In [1]: import numpy as np

In [2]: import numpy.linalg as la

In [3]: np.set_printoptions(suppress=True, linewidth=100)

In [4]: def rnd(a):
   ...:     return np.round(a, 3) + 0
   ...: 

In [5]: sigma = 3 * 0.7 ** np.arange(3)

In [6]: rng = np.random.default_rng(9027)

In [7]: mat = rng.normal(size=(24, 3)) * rng.permutation(sigma)

In [8]: print(rnd(mat))
[[ 0.099  2.628 -0.961]
 [-0.12  -5.803 -2.207]
 [-0.069 -2.245  1.583]
 [ 0.121  0.982  0.684]
 [ 2.09  -1.42   0.692]
 [ 0.148 -1.276 -0.489]
 [-0.504 -5.786 -2.095]
 [-0.501 -1.858 -0.68 ]
 [ 4.023  2.098 -0.326]
 [ 4.448 -0.16   3.618]
 [-0.542 -1.935  1.214]
 [-9.833 -1.046 -3.699]
 [-1.671  0.76   0.899]
 [-5.128 -1.519 -1.117]
 [-1.551  0.584  0.06 ]
 [-1.624  1.363  3.204]
 [ 3.792  2.024  1.57 ]
 [ 6.387 -1.522 -0.12 ]
 [ 0.218 -0.154 -1.219]
 [-0.858 -2.979 -0.535]
 [ 0.844  0.756  1.781]
 [-0.546 -1.674  0.277]
 [-4.177 -0.326 -1.791]
 [-2.647  2.67  -2.121]]

In [9]: Xs = (mat - mat.mean(axis=0)) / mat.std(axis=0)

In [10]: np.argwhere(np.abs(Xs) > 2)
Out[10]: 
array([[ 1,  1],
       [ 6,  1],
       [ 9,  2],
       [11,  0],
       [11,  2],
       [17,  0]])

In [11]: c = la.lstsq(np.delete(Xs, 0, axis=1), Xs[:, 0])[0]

In [12]: rnd(c)
Out[12]: array([-0.078,  0.563])

In [13]: np.abs(c).argmax()
Out[13]: np.int64(1)

In [14]: Xs = mat - mat.mean(axis=0)

In [15]: Uu, sigma, Vt = la.svd(Xs, full_matrices=False)

In [16]: print((np.sign(Uu[:, 0]) == np.sign(Uu[0, 0])).astype(int))
[1 0 1 1 1 1 0 0 1 1 1 0 0 0 0 1 1 1 1 0 1 0 0 0]

In [17]: np.abs(Vt[0]).argmax()
Out[17]: np.int64(0)

In [18]: rnd(sigma ** 2 / (sigma ** 2).sum())
Out[18]: array([0.638, 0.272, 0.09 ])

In [19]: gram = np.cov(mat, rowvar=False)

In [20]: rnd(gram)
Out[20]: 
array([[10.914,  0.682,  3.113],
       [ 0.682,  5.086,  1.184],
       [ 3.113,  1.184,  3.047]])

In [21]: rnd(la.eigvalsh(gram)[::-1])
Out[21]: array([12.15 ,  5.178,  1.719])

In [22]: rnd(np.polyfit(mat[:, 1], mat[:, 0], 1))
Out[22]: array([ 0.134, -0.228])

In [23]: rnd(mat.std(axis=0))
Out[23]: array([3.234, 2.208, 1.709])

In [24]: rnd(np.corrcoef(mat.T))
Out[24]: 
array([[1.   , 0.092, 0.54 ],
       [0.092, 1.   , 0.301],
       [0.54 , 0.301, 1.   ]])

In [25]: E = np.loadtxt("mat.csv", delimiter=",")

In [26]: print(rnd(E))
[[ 0.766 -0.635 -0.1  ]
 [-0.635 -0.723 -0.272]
 [-0.1   -0.272  0.957]]

In [27]: # symmetric, so the eigenvalues are real

In [28]: x = np.array([-3, 1, 2])

In [29]: rnd(E.T @ (E @ x))
Out[29]: array([-3.,  1.,  2.])

In [30]: print(rnd(np.sort(np.abs(np.degrees(np.angle(la.eigvals(E)))))))
[  0.   0. 180.]

In [31]: [p for p in range(1, 25) if np.allclose(la.matrix_power(E, p), np.eye(3))]
Out[31]: [2, 4, 6, 8, 10, 12, 14, 16, 18, 20, 22, 24]

In [32]: 3 - la.matrix_rank(E - np.eye(3), tol=1e-8)
Out[32]: np.int64(2)

In [33]: print(rnd(la.inv(E)))
[[ 0.766 -0.635 -0.1  ]
 [-0.635 -0.723 -0.272]
 [-0.1   -0.272  0.957]]

In [34]: rnd(la.norm(x)), rnd(la.norm(E @ x))
Out[34]: (np.float64(3.742), np.float64(3.742))

In [35]: rnd(la.det(E))
Out[35]: np.float64(-1.0)

In [36]: w, vecs = la.eig(E)

In [37]: print(rnd(np.sort(la.eigvals(E @ E))))
[1. 1. 1.]

In [38]: print(rnd(E @ vecs[:, 0] - w[0] * vecs[:, 0]))
[0. 0. 0.]

In [39]: rnd(np.prod(w))
Out[39]: np.float64(-1.0)

In [40]: np.trace(E)
Out[40]: np.float64(1.0)

In [41]: rnd(E @ E)
Out[41]: 
array([[1., 0., 0.],
       [0., 1., 0.],
       [0., 0., 1.]])

In [42]: print(rnd((E + E.T) / 2))
[[ 0.766 -0.635 -0.1  ]
 [-0.635 -0.723 -0.272]
 [-0.1   -0.272  0.957]]

In [43]: assert E == E.T
---------------------------------------------------------------------------
ValueError                                Traceback (most recent call last)
Cell In[43], line 1
----> 1 assert E == E.T

ValueError: The truth value of an array with more than one element is ambiguous. Use a.any() or a.all()

In [44]: np.allclose(E @ E.T, E.T @ E)
Out[44]: True

In [45]: print(rnd(la.det(E)))
-1.0

In [46]: np.allclose(E, E.T)
Out[46]: True

In [47]: (E - E.T) / 2
Out[47]: 
array([[0., 0., 0.],
       [0., 0., 0.],
       [0., 0., 0.]])

In [48]: q, vecs = la.qr(E[:, :2])[0], la.qr(E[:, 2:])[0]

In [49]: sigma = la.svd(q.T @ vecs, compute_uv=False)

In [50]: print(rnd(la.norm(q @ q.T - vecs @ vecs.T, 2)))
1.0

In [51]: (sigma > 0.9).sum()
Out[51]: np.int64(0)

In [52]: np.degrees(np.arccos(sigma.clip(0, 1)))
Out[52]: array([90.])

In [53]: hat = np.triu(np.array([[2, 8, 9], [8, 7, 1], [2, 1, 4]]), 1) + np.eye(3)

In [54]: Y = hat @ E @ la.inv(hat)

In [55]: rnd(np.trace(Y)), np.trace(E)
Out[55]: (np.float64(1.0), np.float64(1.0))

In [56]: M = np.load("arr.npy")

In [57]: print(M)
[[-7.5  1.1 -0.6]
 [ 0.  -0.3  0.4]
 [ 1.8  0.3 -0.1]
 [ 0.3  1.7 -0.5]]

In [58]: # row 0 dominates

In [59]: Y = np.array([[0, 2, 2], [1, 1, 4]])

In [60]: Z = np.kron(Y, M)

In [61]: Z
Out[61]: 
array([[ -0. ,   0. ,  -0. , -15. ,   2.2,  -1.2, -15. ,   2.2,  -1.2],
       [  0. ,  -0. ,   0. ,   0. ,  -0.6,   0.8,   0. ,  -0.6,   0.8],
       [  0. ,   0. ,  -0. ,   3.6,   0.6,  -0.2,   3.6,   0.6,  -0.2],
       [  0. ,   0. ,  -0. ,   0.6,   3.4,  -1. ,   0.6,   3.4,  -1. ],
       [ -7.5,   1.1,  -0.6,  -7.5,   1.1,  -0.6, -30. ,   4.4,  -2.4],
       [  0. ,  -0.3,   0.4,   0. ,  -0.3,   0.4,   0. ,  -1.2,   1.6],
       [  1.8,   0.3,  -0.1,   1.8,   0.3,  -0.1,   7.2,   1.2,  -0.4],
       [  0.3,   1.7,  -0.5,   0.3,   1.7,  -0.5,   1.2,   6.8,  -2. ]])
